$ python3 -q
>>> import numpy as np
>>> np.set_printoptions(precision=2, suppress=True, linewidth=200, legacy="1.25")
>>> arr = np.load("dump.npy")
>>> print(arr)
[[0 1 0 1 1]
 [1 0 0 1 0]
 [0 0 0 0 0]
 [1 1 0 0 0]
 [1 0 0 0 0]]
>>> hat = np.triu(np.array([[2, -2, 0, -2, 0],
...     [-2, -1, 1, 2, 0],
...     [1, 0, 1, -2, 1],
...     [0, 1, 2, 1, -1],
...     [0, 1, 1, -1, -1]]), 1) + np.eye(5)
>>> Y = hat @ arr @ np.linalg.inv(hat)
>>> print(np.trace(Y), np.trace(arr))
0.0 0
>>> print(np.round(np.poly(Y), 2) + 0)
[ 1.  0. -4. -2.  1.  0.]
>>> print(round(np.linalg.det(Y), 2))
-0.0
>>> w, vecs = np.linalg.eigh(arr)
>>> print(np.abs(vecs[:, -1]).round(6).argmax())
0
>>> print(np.round(np.linalg.svd(arr, compute_uv=False), 2) + 0)
[2.17 1.48 1.   0.31 0.  ]
>>> print(np.abs(vecs[:, -1]))
[0.61 0.52 0.   0.52 0.28]
>>> print(np.round(vecs @ np.diag(w) @ vecs.T, 2) + 0)
[[0. 1. 0. 1. 1.]
 [1. 0. 0. 1. 0.]
 [0. 0. 0. 0. 0.]
 [1. 1. 0. 0. 0.]
 [1. 0. 0. 0. 0.]]
>>> print((w > 1e-8).sum(), (w < -1e-8).sum())
2 2
>>> print(round(float(w.sum()), 2), np.trace(arr))
-0.0 0
>>> print(np.round(np.linalg.eigvalsh(arr @ arr), 2) + 0)
[0.   0.1  1.   2.19 4.71]
>>> A = np.loadtxt("data.csv", delimiter=",")
>>> print(A)
[[-0.91  0.04 -0.91]
 [-0.02  0.63 -0.02]
 [-2.14 -1.82 -2.14]
 [ 0.6   1.17  0.6 ]
 [-0.59  0.36 -0.59]
 [ 0.79  1.78  0.79]
 [ 0.56  2.8   0.56]
 [ 0.19  2.    0.19]
 [-1.92 -1.47 -1.92]
 [ 0.06  2.02  0.06]
 [-1.12 -0.74 -1.12]
 [ 2.19  5.32  2.19]
 [-0.95  0.48 -0.95]
 [ 1.4   3.71  1.4 ]
 [-2.37 -1.39 -2.37]
 [-2.96 -2.65 -2.96]
 [-3.67 -3.68 -3.67]
 [-0.85 -0.5  -0.85]
 [-1.99 -0.86 -1.99]
 [-3.83 -3.15 -3.83]
 [-4.2  -4.96 -4.2 ]
 [ 0.18  1.9   0.18]
 [-0.84  0.84 -0.84]
 [-0.11  0.63 -0.11]
 [-0.46 -0.06 -0.46]
 [-1.01  0.56 -1.01]
 [-3.73 -4.45 -3.73]
 [-1.12 -0.62 -1.12]
 [-2.14 -1.88 -2.14]
 [-0.67  0.72 -0.67]
 [-0.71 -0.01 -0.71]
 [-1.46 -1.72 -1.46]
 [-3.36 -2.87 -3.36]
 [-1.43 -0.19 -1.43]
 [-1.62 -0.38 -1.62]
 [-0.45  0.98 -0.45]
 [-0.87 -0.05 -0.87]]
>>> cen = A - A.mean(axis=0)
>>> vecs = np.linalg.svd(cen)[2][:2]
>>> Y = cen - cen @ vecs.T @ vecs
>>> print(np.round(np.cov(cen @ vecs.T, rowvar=False), 2) + 0)
[[8.92 0.  ]
 [0.   0.15]]
>>> print(np.linalg.norm(Y, axis=1).round(6).argmax())
0
>>> print(np.round(Y.std(axis=0), 2) + 0)
[0. 0. 0.]
>>> print((cen @ vecs.T).std(axis=0))
[2.95 0.38]
>>> print([round(float(x), 2) for x in np.linalg.svd(A, compute_uv=False)[:3]])
[19.64, 5.99, 0.0]
>>> print(np.linalg.matrix_rank(A, rtol=0.1))
2
>>> print(np.linalg.cond(A) > 100)
True
>>> print(np.argsort(-np.linalg.norm(A, axis=0).round(6), kind="stable")[:3])
[1 0 2]
>>> print(round(np.linalg.norm(A, 2) / np.linalg.norm(A), 2))
0.96
>>> print(np.linalg.norm(A, axis=0))
[11.24 13.   11.24]
>>> print(round(float(A[6] @ A[14]), 2))
-6.55
>>> print(round(float(np.linalg.norm(A, "nuc")), 2))
25.63
>>> print(round(float(np.linalg.norm(A, 2)), 2))
19.64
>>> print(round(float(np.linalg.norm(A, 1)), 2), round(float(np.linalg.norm(A, np.inf)), 2))
59.39 13.36
>>> data = np.loadtxt("x.csv", delimiter=",")
>>> print(data)
[[5. 2. 0.]
 [5. 0. 0.]
 [0. 0. 2.]]
>>> # 2 groups of indices that never mix
>>> def softmax(z):
...     e = np.exp(z - z.max(axis=-1, keepdims=True))
...     return e / e.sum(axis=-1, keepdims=True)
... 
>>> print(np.round(softmax(10 * data[2]), 2) + 0)
[0. 0. 1.]
>>> print(softmax(data[2] + -2))
[0.11 0.11 0.79]
>>> print(softmax(data[2]))
[0.11 0.11 0.79]
>>> S = data @ data.T / np.sqrt(3)
>>> print(np.round(softmax(S), 2) + 0)
[[0.91 0.09 0.  ]
 [0.5  0.5  0.  ]
 [0.08 0.08 0.83]]
>>> print(softmax(S).round(6).argmax(axis=1))
[0 0 2]
>>> C = 20 * np.array([[-0.3, 0.6, 0.1, -2.3, 1.0, -1.7, 1.8, 0.8, -0.6, 1.3],
...     [-1.5, -2.2, -1.8, -0.6, 0.6, -0.3, -0.8, 0.0, -0.1, -0.1],
...     [0.7, 2.2, -0.9, -0.9, 0.2, -1.0, -0.7, 1.0, 0.1, -1.1]])
>>> rng = np.random.default_rng(2383)
>>> labels = rng.integers(0, 3, 41)
>>> mat = C[labels] + rng.normal(size=(41, 10))
>>> print(mat)
[[ 14.29  44.84 -19.55 -15.81   2.65 -19.69 -13.74  20.32   1.09 -22.15]
 [-31.28 -42.27 -36.3  -12.85  12.79  -5.08 -16.81  -0.58  -2.02  -0.13]
 [-29.35 -43.87 -35.84 -11.35  12.09  -4.62 -15.85  -0.61  -0.24  -4.07]
 [ 13.43  43.75 -18.07 -17.03   4.09 -19.97 -13.25  18.79   0.45 -21.6 ]
 [-31.47 -44.79 -36.1  -11.86  11.95  -5.48 -14.81   0.04  -0.83  -2.76]
 [ -5.33  11.52   1.95 -47.97  20.48 -32.13  33.92  12.97 -12.59  27.93]
 [ -5.04  12.51   2.71 -45.13  21.88 -34.2   37.25  16.42 -12.59  26.27]
 [ -6.87  13.01   1.27 -45.79  21.1  -36.3   36.81  16.53 -12.26  26.45]
 [ 15.02  43.38 -19.78 -17.73   4.02 -21.   -16.01  20.66   1.49 -23.17]
 [-30.39 -42.8  -36.24 -12.55  12.36  -8.61 -15.59  -0.32  -1.23  -1.78]
 [ -5.59  12.15   1.79 -45.62  20.57 -33.65  37.06  15.93 -11.61  25.89]
 [ -5.45  12.86   2.28 -44.16  21.48 -34.72  36.73  15.53 -10.68  26.56]
 [ 12.52  44.75 -18.75 -18.99   5.12 -18.85 -16.45  21.01   0.53 -21.28]
 [-31.32 -44.98 -34.91 -11.83  12.13  -6.05 -16.67   0.69  -2.52  -2.06]
 [ -5.05  13.32   1.93 -45.84  21.17 -35.48  35.3   15.37 -11.35  27.17]
 [ 15.75  43.6  -17.91 -15.23   3.11 -17.91 -13.73  19.46   0.81 -19.75]
 [-30.41 -43.52 -37.12 -10.88  12.    -7.44 -16.69  -0.51  -0.69  -1.78]
 [-28.22 -44.03 -36.9  -12.04  12.69  -5.56 -14.94  -0.35  -1.68  -2.86]
 [ 12.06  42.96 -16.37 -17.89   3.77 -21.03 -14.05  19.58   3.74 -21.68]
 [-30.63 -44.4  -35.03 -10.88  11.2   -5.83 -15.83   2.01  -3.6   -1.16]
 [ -5.72  13.26   3.06 -46.19  20.47 -32.9   34.49  16.94 -12.03  24.52]
 [ 14.44  44.11 -16.97 -17.5    2.15 -19.26 -13.75  17.23   2.28 -23.71]
 [ -7.86  12.41   1.75 -44.64  19.17 -32.54  35.08  16.81 -11.45  24.68]
 [ 14.26  43.66 -17.42 -18.7    4.18 -20.41 -14.49  19.9    2.67 -22.41]
 [ 13.3   45.29 -16.92 -18.48   4.54 -20.64 -14.97  20.9    1.87 -21.59]
 [ -3.9   10.54   1.54 -45.86  18.76 -34.41  33.3   15.44 -13.41  25.1 ]
 [ -5.97  11.93   1.56 -47.47  19.37 -35.54  36.11  16.44 -11.04  26.9 ]
 [-31.27 -45.34 -34.7  -11.66  10.56  -5.27 -16.07  -0.06  -1.85  -3.57]
 [ -4.8   13.06   2.4  -44.49  19.3  -33.99  36.27  16.22 -11.07  26.45]
 [ 13.25  44.02 -19.12 -17.92   3.95 -18.77 -13.99  19.15   2.86 -21.43]
 [ -7.06  12.99   1.35 -47.07  20.26 -34.7   36.16  17.04 -12.83  24.64]
 [ -3.34  12.5    1.3  -45.14  20.37 -33.06  36.3   15.04 -12.54  25.29]
 [ 12.54  43.83 -19.22 -19.01   3.99 -22.09 -15.63  19.36   2.06 -23.34]
 [-30.79 -44.7  -35.41 -12.84  11.17  -7.59 -16.18   1.18  -2.63  -2.08]
 [ 13.81  43.8  -17.97 -18.81   4.07 -19.63 -14.97  20.5    2.08 -21.49]
 [ -7.01  12.76   1.06 -46.25  19.87 -34.25  36.32  17.94 -10.88  23.96]
 [ -8.33  12.02   1.95 -47.57  20.23 -32.59  36.2   16.86 -12.07  26.57]
 [ -5.67  12.34   1.18 -46.75  19.89 -33.37  35.33  16.42 -11.2   26.75]
 [-31.58 -45.07 -36.38 -10.08   9.68  -6.46 -15.53   1.56  -1.73  -1.89]
 [ 12.85  44.   -17.03 -18.5    3.79 -19.59 -14.41  19.53   0.82 -23.34]
 [ -6.1   12.38   2.69 -45.61  18.96 -34.27  35.84  15.3  -13.05  24.81]]
>>> left, sigma, Vh = np.linalg.svd(mat)
>>> print(sigma)
[334.59 250.2  197.66   7.83   7.28   6.58   6.21   5.6    4.34   4.17]
>>> Y = left[:, :3] @ np.diag(sigma[:3]) @ Vh[:3]
>>> print(np.linalg.matrix_rank(mat, rtol=0.05))
3
>>> print(round(np.abs(mat - Y).max(), 2))
2.59
>>> print(round(np.linalg.norm(mat - Y, 2), 2), round(sigma[3], 2))
7.83 7.83
>>> print(np.linalg.matrix_rank(Y))
3
